$ python -q
>>> import numpy as np
>>> np.set_printoptions(suppress=True, linewidth=160)
>>> M2 = np.array([[4, 0, 9, -9, 0],
...     [-4, -2, 7, -1, -4],
...     [-3, 1, 2, 0, 4],
...     [9, -2, -5, -6, -8],
...     [5, 8, 4, -6, -1]])
>>> M2[-1] = M2[0]
>>> m1 = M2 + 0.02 * np.eye(5)
>>> m1
array([[ 4.02,  0.  ,  9.  , -9.  ,  0.  ],
       [-4.  , -1.98,  7.  , -1.  , -4.  ],
       [-3.  ,  1.  ,  2.02,  0.  ,  4.  ],
       [ 9.  , -2.  , -5.  , -5.98, -8.  ],
       [ 4.  ,  0.  ,  9.  , -9.  ,  0.02]])
>>> U, sigma, vt = np.linalg.svd(m1)
>>> sigma.round(3)
array([19.851, 15.203,  7.437,  1.19 ,  0.003])
>>> np.argmax(sigma[:-1] / (sigma[1:] + 1e-6)) + 1
np.int64(4)
>>> M2 = U[:, :4] @ np.diag(sigma[:4]) @ vt[:4]
>>> M2.round(3) + 0
array([[ 4.02 , -0.002,  9.   , -9.   ,  0.001],
       [-4.   , -1.98 ,  7.   , -1.   , -4.   ],
       [-3.   ,  1.   ,  2.02 ,  0.   ,  4.   ],
       [ 9.   , -2.   , -5.   , -5.98 , -8.   ],
       [ 4.   ,  0.002,  9.   , -9.   ,  0.019]])
>>> round(np.linalg.det(m1), 3)
np.float64(7.486)
>>> (m1 - m1.T) / 2
array([[ 0. ,  2. ,  6. , -9. , -2. ],
       [-2. ,  0. ,  3. ,  0.5, -2. ],
       [-6. , -3. ,  0. ,  2.5, -2.5],
       [ 9. , -0.5, -2.5,  0. ,  0.5],
       [ 2. ,  2. ,  2.5, -0.5,  0. ]])
>>> m1.inv()
Traceback (most recent call last):
  File "<python-input-13>", line 1, in <module>
    m1.inv()
    ^^^^^^
AttributeError: 'numpy.ndarray' object has no attribute 'inv'
>>> round(float(np.abs(np.linalg.eigvals(m1)).max()), 3)
7.501
>>> np.round(np.sort(np.abs(np.linalg.eigvals(m1))), 3)
array([0.02 , 2.241, 4.719, 4.719, 7.501])
>>> (m1 + m1.T) / 2
array([[ 4.02, -2.  ,  3.  ,  0.  ,  2.  ],
       [-2.  , -1.98,  4.  , -1.5 , -2.  ],
       [ 3.  ,  4.  ,  2.02, -2.5 ,  6.5 ],
       [ 0.  , -1.5 , -2.5 , -5.98, -8.5 ],
       [ 2.  , -2.  ,  6.5 , -8.5 ,  0.02]])
>>> [round(float(x), 3) for x in np.linalg.svd(m1, compute_uv=False)[:3]]
[19.851, 15.203, 7.437]
>>> blk = np.stack([m1, -2 * m1, m1[::-1]])
>>> np.round(np.linalg.norm(blk, axis=(1, 2)), 3)
array([26.114, 52.227, 26.114])
>>> (blk @ m1.T).shape
(3, 5, 5)
>>> blk.shape
(3, 5, 5)
>>> np.linalg.matrix_rank(blk.reshape(3, -1))
np.int64(2)
>>> np.linalg.matrix_rank(blk)
array([5, 5, 5])
>>> np.round(np.linalg.det(blk), 3)
array([   7.486, -239.555,    7.486])
>>> np.round(np.einsum("bij,cij->bc", blk, blk), 3)
array([[  681.922, -1363.844,   328.12 ],
       [-1363.844,  2727.688,  -656.241],
       [  328.12 ,  -656.241,   681.922]])
